% python3 -q
>>> import numpy as np
>>> from numpy import linalg as LA
>>> np.set_printoptions(suppress=True, linewidth=160)
>>> rnd = lambda a: np.round(a, 1) + 0
>>> K = np.load("w.npy")
>>> K
array([[57, 39, 55, 40, 34],
       [39, 35, 39, 25, 32],
       [55, 39, 59, 37, 36],
       [40, 25, 37, 29, 21],
       [34, 32, 36, 21, 30]])
>>> # null space of dimension 2
>>> w, evecs = LA.eigh(K)
>>> rnd(LA.svd(K, compute_uv=False))
array([191.4,  14. ,   4.6,   0. ,   0. ])
>>> print(rnd(w))
[  0.    0.    4.6  14.  191.4]
>>> rnd(evecs.T @ K @ evecs)
array([[  0. ,   0. ,   0. ,   0. ,   0. ],
       [  0. ,   0. ,   0. ,   0. ,   0. ],
       [  0. ,   0. ,   4.6,   0. ,   0. ],
       [  0. ,   0. ,   0. ,  14. ,   0. ],
       [  0. ,   0. ,   0. ,   0. , 191.4]])
>>> rnd(evecs.T @ evecs)
array([[1., 0., 0., 0., 0.],
       [0., 1., 0., 0., 0.],
       [0., 0., 1., 0., 0.],
       [0., 0., 0., 1., 0.],
       [0., 0., 0., 0., 1.]])
>>> rnd(LA.det(K.T))
np.float64(0.0)
>>> rnd(LA.eigvals(K))
array([191.4,  14. ,   4.6,   0. ,   0. ])
>>> rnd(LA.det(2 * K)), rnd(LA.det(K))
(np.float64(0.0), np.float64(0.0))
>>> np.einsum("ii->", K)
np.int64(210)
>>> rnd(LA.eigvals(K).sum().real)
np.float64(210.0)
>>> J = np.load("case12.npy")
>>> print(J)
[[-1.2  4.2  0.4 -0.4 -0.3  2.1  1.3 -0.8]
 [-0.4 -2.2 -0.3  0.1  0.9 -1.1 -0.8 -0.9]
 [ 0.2  0.1  1.   0.   0.7  0.   0.6 -0.4]
 [ 0.7  0.4 -0.1  1.2  0.9  0.3 -1.1 -0.6]
 [ 0.7  2.8  0.6  2.3  1.5  1.4 -0.1 -2. ]
 [ 0.4  0.4 -2.5 -1.7  1.1  0.1  0.4 -1. ]
 [-0.7  1.4  1.9 -0.3 -1.1  0.7  1.8  1. ]
 [ 0.2  0.6  2.3 -1.5 -0.3  0.3  0.2 -1.1]
 [ 1.2  3.1  1.1  0.3 -1.5  1.6 -1.5 -0.2]
 [-1.2 -2.9  1.7 -1.2  1.3 -1.5 -0.7 -1. ]
 [ 0.3  0.1  0.   0.3  1.8  0.  -0.5  1.4]
 [-0.3  2.9 -0.4  0.9  0.3  1.4  0.2 -0.6]
 [ 0.2 -0.4  1.5 -0.1 -1.4 -0.3 -0.6  0. ]
 [ 0.3  2.5 -0.1  1.4 -0.7  1.3  1.   0.1]
 [ 1.1  0.3  0.8  0.   0.9  0.2 -0.5  1.4]
 [ 0.3 -0.4  0.1  0.2  1.6 -0.2 -0.3  1.2]
 [-0.4 -0.4  0.7 -1.2  0.6 -0.3 -1.4  0.3]
 [ 0.  -0.5  1.2  1.9  0.2 -0.2 -0.5  1. ]
 [ 0.2 -3.5 -2.7 -0.7  0.3 -1.7  0.9  0.1]
 [ 0.3 -2.  -2.8  0.6 -0.1 -1.   0.5 -2.7]
 [-0.5 -1.5  0.4  1.5 -0.2 -0.7 -0.2 -1. ]
 [ 0.  -3.  -0.5 -2.4  0.7 -1.5  1.1  0.4]
 [ 1.  -0.9 -0.8 -1.5 -0.9 -0.5  0.2 -0.8]
 [ 0.1  3.7  0.5  0.2  0.2  1.8  1.7 -0.4]
 [ 0.8  1.6  0.7  2.8 -2.1  0.8  0.2 -0.2]
 [ 0.4 -1.8 -1.8 -0.2  1.1 -0.9  0.8 -0.4]
 [ 3.2  0.8  0.3 -0.7  0.5  0.3 -0.2  0.5]
 [-1.7 -2.7 -1.5  0.9  0.3 -1.3  0.1 -1.2]
 [-0.2  0.6  1.5  1.7  0.3  0.3 -0.4  0.7]
 [ 1.6  1.4  0.8 -1.1  0.8  0.7  0.1 -0.4]
 [ 0.   3.2  0.3 -2.  -1.1  1.6  0.5  0.6]
 [-0.6  3.9  1.4  2.3  1.3  1.8  1.1 -0.1]]
>>> Uu, sv, vt = LA.svd(J)
>>> np.argmax(sv[:-1] / (sv[1:] + 1e-6)) + 1
np.int64(7)
>>> Y = Uu[:, :7] @ np.diag(sv[:7]) @ vt[:7]
>>> LA.matrix_rank(Y)
np.int64(7)
>>> rnd(LA.norm(J - Y, 2)), rnd(sv[7])
(np.float64(0.3), np.float64(0.3))
>>> G = np.cov(J, rowvar=False)
>>> rnd(np.polyfit(J[:, 4], J[:, 7], 1))
array([ 0. , -0.2])
>>> rnd(np.corrcoef(J[:, 4], J[:, 7])[0, 1])
np.float64(0.0)
>>> print(rnd(np.corrcoef(J.T)))
[[ 1.   0.1  0.  -0.1  0.   0.1 -0.2  0.2]
 [ 0.1  1.   0.4  0.3 -0.2  1.   0.2  0.1]
 [ 0.   0.4  1.   0.2 -0.2  0.4 -0.2  0.3]
 [-0.1  0.3  0.2  1.   0.   0.3 -0.1 -0.1]
 [ 0.  -0.2 -0.2  0.   1.  -0.3 -0.1  0. ]
 [ 0.1  1.   0.4  0.3 -0.3  1.   0.2  0.1]
 [-0.2  0.2 -0.2 -0.1 -0.1  0.2  1.  -0.1]
 [ 0.2  0.1  0.3 -0.1  0.   0.1 -0.1  1. ]]
>>> rnd(np.median(J, axis=0))
array([ 0.2,  0.4,  0.4,  0. ,  0.3,  0.2,  0.2, -0.3])
>>> rnd(J.std(axis=0))
array([0.9, 2.1, 1.3, 1.3, 1. , 1.1, 0.8, 0.9])
>>> rnd(G)
array([[ 0.8,  0.3,  0. , -0.1,  0. ,  0.1, -0.2,  0.1],
       [ 0.3,  4.7,  1.2,  0.8, -0.5,  2.3,  0.4,  0.2],
       [ 0. ,  1.2,  1.7,  0.3, -0.2,  0.6, -0.2,  0.4],
       [-0.1,  0.8,  0.3,  1.8,  0. ,  0.4, -0.1, -0.1],
       [ 0. , -0.5, -0.2,  0. ,  1. , -0.3, -0.1,  0. ],
       [ 0.1,  2.3,  0.6,  0.4, -0.3,  1.2,  0.2,  0.1],
       [-0.2,  0.4, -0.2, -0.1, -0.1,  0.2,  0.7,  0. ],
       [ 0.1,  0.2,  0.4, -0.1,  0. ,  0.1,  0. ,  0.9]])
